>>> import numpy as np
>>> import numpy.linalg as la
>>> np.set_printoptions(precision=2, suppress=True, linewidth=120)
>>> E = np.loadtxt("a.csv", delimiter=",")
>>> E
array([[-2., -2.,  0.,  0.],
       [-2.,  1., -2.,  0.],
       [ 0., -2.,  2., -2.],
       [ 0.,  0., -2.,  1.]])
>>> vec = np.array([0, 3, 1, 2])
>>> (E @ vec).argmax()
np.int64(1)
>>> (E * vec).sum(axis=1)
array([-6.,  1., -8.,  0.])
>>> E * vec
array([[-0., -6.,  0.,  0.],
       [-0.,  3., -2.,  0.],
       [ 0., -6.,  2., -4.],
       [ 0.,  0., -2.,  2.]])
>>> la.norm(E @ vec) <= la.norm(E, 2) * la.norm(vec) + 1e-9
np.True_
>>> mat = np.loadtxt("data.csv", delimiter=",")
>>> mat
array([[ 15.28, -18.19, -23.73,   4.48,   9.22],
       [ 13.57, -16.63, -23.98,   2.98,   8.85],
       [ 15.36, -17.43, -24.  ,   3.3 ,   8.66],
       [ 14.62, -17.47, -25.  ,   2.5 ,   8.96],
       [ 16.24, -18.11, -23.61,   4.83,   8.53],
       [ 15.01, -18.88, -23.15,   2.14,   8.98],
       [ 13.4 , -17.18, -23.99,   3.89,   8.45],
       [ 17.31, -18.7 , -25.  ,   2.22,  10.61],
       [ 13.51, -17.17, -21.59,   3.45,  10.39],
       [ 14.31, -16.98, -25.57,   2.93,   9.88],
       [ 12.62, -18.19, -23.88,   2.1 ,   9.01],
       [ 14.22, -18.01, -23.69,   4.05,   8.47],
       [ 15.6 , -17.17, -23.82,   3.71,   7.72],
       [ 12.97, -18.73, -23.09,   3.39,   6.09],
       [ 15.1 , -17.57, -23.42,   1.39,   9.39],
       [ 15.33, -17.43, -24.54,   2.33,   8.4 ],
       [ 13.67, -18.78, -23.34,   2.34,  11.21],
       [ 14.88, -18.43, -25.5 ,   2.43,   8.73],
       [ 14.51, -17.42, -25.89,   4.29,  11.05],
       [ 15.81, -18.25, -24.23,   2.72,   9.17],
       [ 15.23, -18.23, -22.8 ,   3.39,   8.37],
       [ 15.54, -18.42, -24.22,   2.48,   9.2 ],
       [ 14.21, -17.8 , -22.29,   2.11,   8.54],
       [ 15.23, -17.28, -23.74,   1.6 ,   8.18],
       [ 15.02, -18.71, -27.47,   4.2 ,   7.33],
       [ 15.05, -18.34, -26.61,   0.13,  10.  ],
       [ 15.47, -18.54, -22.39,   2.97,   9.53],
       [ 14.89, -17.08, -24.37,   2.99,   8.38],
       [ 14.67, -18.18, -22.72,   2.11,   9.44],
       [ 16.29, -17.68, -25.87,   4.37,   9.79],
       [ 15.94, -18.67, -23.18,   2.65,   7.83],
       [ 15.62, -19.27, -24.64,   2.28,   9.67],
       [ 14.39, -19.83, -25.32,   3.31,  10.68],
       [ 13.54, -17.5 , -24.78,   2.9 ,   9.25],
       [ 16.79, -17.62, -23.22,   4.96,   9.78],
       [ 14.37, -18.43, -23.54,   1.88,   9.1 ],
       [ 15.68, -17.51, -22.57,   3.  ,   9.92]])
>>> out = np.c_[mat[:, :2] @ np.array([[0, -2], [2, 2]]), np.array([6, -5, 8, 2, -4, -4, -1, 6, -2, -4, 5, 8, -3, 4, -5, 0, -8, 7, 2, 6, 0, -4, -9, -5, -6, -7, -2, -7, -5, -7, -4, 5, -1, -1, -6, -4, -9])]
>>> out
array([[-36.38, -66.94,   6.  ],
       [-33.26, -60.4 ,  -5.  ],
       [-34.86, -65.58,   8.  ],
       [-34.94, -64.18,   2.  ],
       [-36.22, -68.7 ,  -4.  ],
       [-37.76, -67.78,  -4.  ],
       [-34.36, -61.16,  -1.  ],
       [-37.4 , -72.02,   6.  ],
       [-34.34, -61.36,  -2.  ],
       [-33.96, -62.58,  -4.  ],
       [-36.38, -61.62,   5.  ],
       [-36.02, -64.46,   8.  ],
       [-34.34, -65.54,  -3.  ],
       [-37.46, -63.4 ,   4.  ],
       [-35.14, -65.34,  -5.  ],
       [-34.86, -65.52,   0.  ],
       [-37.56, -64.9 ,  -8.  ],
       [-36.86, -66.62,   7.  ],
       [-34.84, -63.86,   2.  ],
       [-36.5 , -68.12,   6.  ],
       [-36.46, -66.92,   0.  ],
       [-36.84, -67.92,  -4.  ],
       [-35.6 , -64.02,  -9.  ],
       [-34.56, -65.02,  -5.  ],
       [-37.42, -67.46,  -6.  ],
       [-36.68, -66.78,  -7.  ],
       [-37.08, -68.02,  -2.  ],
       [-34.16, -63.94,  -7.  ],
       [-36.36, -65.7 ,  -5.  ],
       [-35.36, -67.94,  -7.  ],
       [-37.34, -69.22,  -4.  ],
       [-38.54, -69.78,   5.  ],
       [-39.66, -68.44,  -1.  ],
       [-35.  , -62.08,  -1.  ],
       [-35.24, -68.82,  -6.  ],
       [-36.86, -65.6 ,  -4.  ],
       [-35.02, -66.38,  -9.  ]])
>>> np.round(la.norm(out - mat @ la.lstsq(mat, out)[0], axis=0), 2) + 0
array([ 0.  ,  0.  , 29.74])
>>> f = np.array([-3, -5, -2])
>>> np.cross(mat[23, :3], mat[8, :3])
array([-34.54,   8.09, -28.05])
>>> np.convolve(mat[23], f)
array([-45.69, -24.31, 127.16, 148.46,  14.94, -44.1 , -16.36])
>>> print(np.polyval(f, mat[23]))
[ -774.01  -811.4  -1574.06   -17.68  -243.64]
>>> cen = mat - mat.mean(axis=0)
>>> Uu, s, Vh = la.svd(cen, full_matrices=False)
>>> (np.sign(Uu[:, 0]) == np.sign(Uu[0, 0])).astype(int)
array([1, 1, 1, 0, 1, 1, 1, 0, 1, 0, 1, 1, 1, 1, 1, 0, 1, 0, 0, 0, 1, 0, 1, 1, 0, 0, 1, 1, 1, 0, 1, 0, 0, 0, 1, 1, 1])
>>> np.round(np.abs(Vh[-1]), 2) + 0
array([0.2 , 0.95, 0.04, 0.23, 0.  ])
>>> np.abs(Vh[0]).argmax()
np.int64(2)
>>> np.searchsorted(np.cumsum(s ** 2) / (s ** 2).sum(), 0.9) + 1
np.int64(4)
>>> idx = mat[:, 1] > np.median(mat[:, 1])
>>> f = mat[idx].mean(axis=0) - mat[~idx].mean(axis=0)
>>> f
array([-0.22,  1.19,  0.11,  0.41,  0.02])
>>> idx.astype(int)
array([0, 1, 1, 1, 0, 0, 1, 0, 1, 1, 0, 1, 1, 0, 1, 1, 0, 0, 1, 0, 0, 0, 1, 1, 0, 0, 0, 1, 0, 1, 0, 0, 0, 1, 1, 0, 1])
>>> round((((mat - mat.mean(axis=0)) @ f > 0) == idx).mean(), 2)
np.float64(0.92)
>>> out = np.array([[2, 2, 0, 5, 1, 7, 1, 9, 3, 1, 6],
...     [4, 4, 2, 4, 1, 4, 2, 3, 1, 7, 4],
...     [5, 5, 7, 5, 3, 4, 3, 4, 3, 3, 9],
...     [4, 9, 8, 2, 9, 3, 2, 9, 6, 3, 6],
...     [9, 5, 0, 4, 8, 3, 1, 2, 5, 6, 5],
...     [0, 7, 0, 7, 9, 9, 3, 1, 4, 6, 4],
...     [3, 1, 1, 5, 4, 8, 7, 7, 3, 0, 8],
...     [5, 7, 8, 4, 8, 1, 1, 0, 4, 3, 9],
...     [9, 3, 3, 9, 0, 0, 1, 9, 1, 8, 6],
...     [2, 0, 5, 2, 3, 1, 9, 4, 1, 2, 3],
...     [3, 7, 1, 6, 0, 6, 6, 3, 0, 8, 2]])
>>> out[-1] = out[0]
>>> X = out + 0.1 * np.eye(11)
>>> X
array([[2.1, 2. , 0. , 5. , 1. , 7. , 1. , 9. , 3. , 1. , 6. ],
       [4. , 4.1, 2. , 4. , 1. , 4. , 2. , 3. , 1. , 7. , 4. ],
       [5. , 5. , 7.1, 5. , 3. , 4. , 3. , 4. , 3. , 3. , 9. ],
       [4. , 9. , 8. , 2.1, 9. , 3. , 2. , 9. , 6. , 3. , 6. ],
       [9. , 5. , 0. , 4. , 8.1, 3. , 1. , 2. , 5. , 6. , 5. ],
       [0. , 7. , 0. , 7. , 9. , 9.1, 3. , 1. , 4. , 6. , 4. ],
       [3. , 1. , 1. , 5. , 4. , 8. , 7.1, 7. , 3. , 0. , 8. ],
       [5. , 7. , 8. , 4. , 8. , 1. , 1. , 0.1, 4. , 3. , 9. ],
       [9. , 3. , 3. , 9. , 0. , 0. , 1. , 9. , 1.1, 8. , 6. ],
       [2. , 0. , 5. , 2. , 3. , 1. , 9. , 4. , 1. , 2.1, 3. ],
       [2. , 2. , 0. , 5. , 1. , 7. , 1. , 9. , 3. , 1. , 6.1]])
>>> la.matrix_rank(X, rtol=0.1)
np.int64(7)
>>> print(round(float(la.norm(X, 2) / la.norm(X)), 2))
0.86
>>> vec = np.array([-2, 3, -1, 3, 2])
>>> y = mat @ vec
>>> la.lstsq(mat, y)[0]
array([-2.,  3., -1.,  3.,  2.])
>>> la.solve(mat.T @ mat, mat.T @ y)
array([-2.,  3., -1.,  3.,  2.])
>>> rng = np.random.default_rng(176650)
>>> y = y + 0.05 * rng.normal(size=37)
>>> y
array([-29.57, -26.38, -31.82, -31.15, -31.64, -39.16, -25.85, -37.81, -25.79, -25.37, -31.64, -29.69, -32.36, -36.66,
       -36.51, -34.68, -30.94, -34.82, -20.38, -35.69, -35.41, -36.26, -36.13, -37.35, -31.49, -38.09, -36.25, -30.86,
       -35.94, -27.  , -41.13, -38.22, -31.72, -27.6 , -28.8 , -36.59, -32.48])
>>> c, *_ = la.lstsq(mat, y)
>>> round(la.norm(y - mat @ c), 2)
np.float64(0.22)
>>> c
array([-2.  ,  3.01, -1.01,  2.99,  2.  ])
>>> Uu, s, Vh = la.svd(X)
>>> np.argmax(s[:-1] / (s[1:] + 1e-6)) + 1
np.int64(10)
>>> out = Uu[:, :10] @ np.diag(s[:10]) @ Vh[:10]
>>> print(out.round(2) + 0)
[[ 2.1   2.01 -0.01  5.    0.99  6.99  1.01  9.    3.01  1.    6.  ]
 [ 4.    4.1   2.    4.    1.    4.    2.    3.    1.    7.    4.  ]
 [ 5.    5.    7.1   5.    3.    4.    3.    4.    3.    3.    9.  ]
 [ 4.    9.    8.    2.1   9.    3.    2.    9.    6.    3.    6.  ]
 [ 9.    5.    0.    4.    8.1   3.    1.    2.    5.    6.    5.  ]
 [ 0.    7.    0.    7.    9.    9.1   3.    1.    4.    6.    4.  ]
 [ 3.    1.    1.    5.    4.    8.    7.1   7.    3.    0.    8.  ]
 [ 5.    7.    8.    4.    8.    1.    1.    0.1   4.    3.    9.  ]
 [ 9.    3.    3.    9.    0.    0.    1.    9.    1.1   8.    6.  ]
 [ 2.    0.    5.    2.    3.    1.    9.    4.    1.    2.1   3.  ]
 [ 2.    1.99  0.01  5.    1.01  7.01  0.99  9.    2.99  1.    6.1 ]]
>>> print(la.matrix_rank(X, rtol=0.05))
8
>>> la.matrix_rank(out)
np.int64(10)
>>> np.round(np.abs(X - out).max(), 2)
np.float64(0.01)
>>> np.abs(np.diag(la.qr(out)[1])) > 1e-9
array([ True,  True,  True,  True,  True,  True,  True,  True,  True,  True, False])
>>> out = X / np.sqrt((X ** 2).mean(axis=1, keepdims=True))
>>> print(la.matrix_rank(out) == la.matrix_rank(X))
True
>>> la.matrix_rank(X - X.mean(axis=1, keepdims=True))
np.int64(10)
>>> la.norm(out, axis=1)
array([3.32, 3.32, 3.32, 3.32, 3.32, 3.32, 3.32, 3.32, 3.32, 3.32, 3.32])
>>> m1 = np.array([[2, 2, 1],
...     [-2, 2, 0],
...     [-1, 2, -2],
...     [0, 2, 2],
...     [-1, 2, 2],
...     [-2, -1, -2],
...     [-1, 1, 1]])
>>> out = m1[0, 0] * m1[1:] - np.outer(m1[1:, 0], m1[0])
>>> out
array([[ 0,  8,  2],
       [ 0,  6, -3],
       [ 0,  4,  4],
       [ 0,  6,  5],
       [ 0,  2, -2],
       [ 0,  4,  3]])
>>> np.flatnonzero(~out.round(6).any(axis=1))
array([], dtype=int64)
>>> m1[:, 0] / m1[0, 0]
array([ 1. , -1. , -0.5,  0. , -0.5, -1. , -0.5])
>>> la.matrix_rank(out), la.matrix_rank(m1)
(np.int64(2), np.int64(3))
>>> W = np.array([[5, 7], [1, 2], [5, 9]])
>>> c = np.array([0, 1])
>>> hid = np.maximum(m1 @ W + c, 0)
>>> (hid > 0).astype(int)
array([[1, 1],
       [0, 0],
       [0, 0],
       [1, 1],
       [1, 1],
       [0, 0],
       [1, 1]])
>>> la.matrix_rank(hid)
np.int64(2)
>>> cent = np.array([[2, 3, -2], [0, -3, 3]])
>>> hid @ cent
array([[ 34, -33,  50],
       [  0,   0,   0],
       [  0,   0,   0],
       [ 24, -33,  45],
       [ 14, -27,  34],
       [  0,   0,   0],
       [  2, -12,  13]])
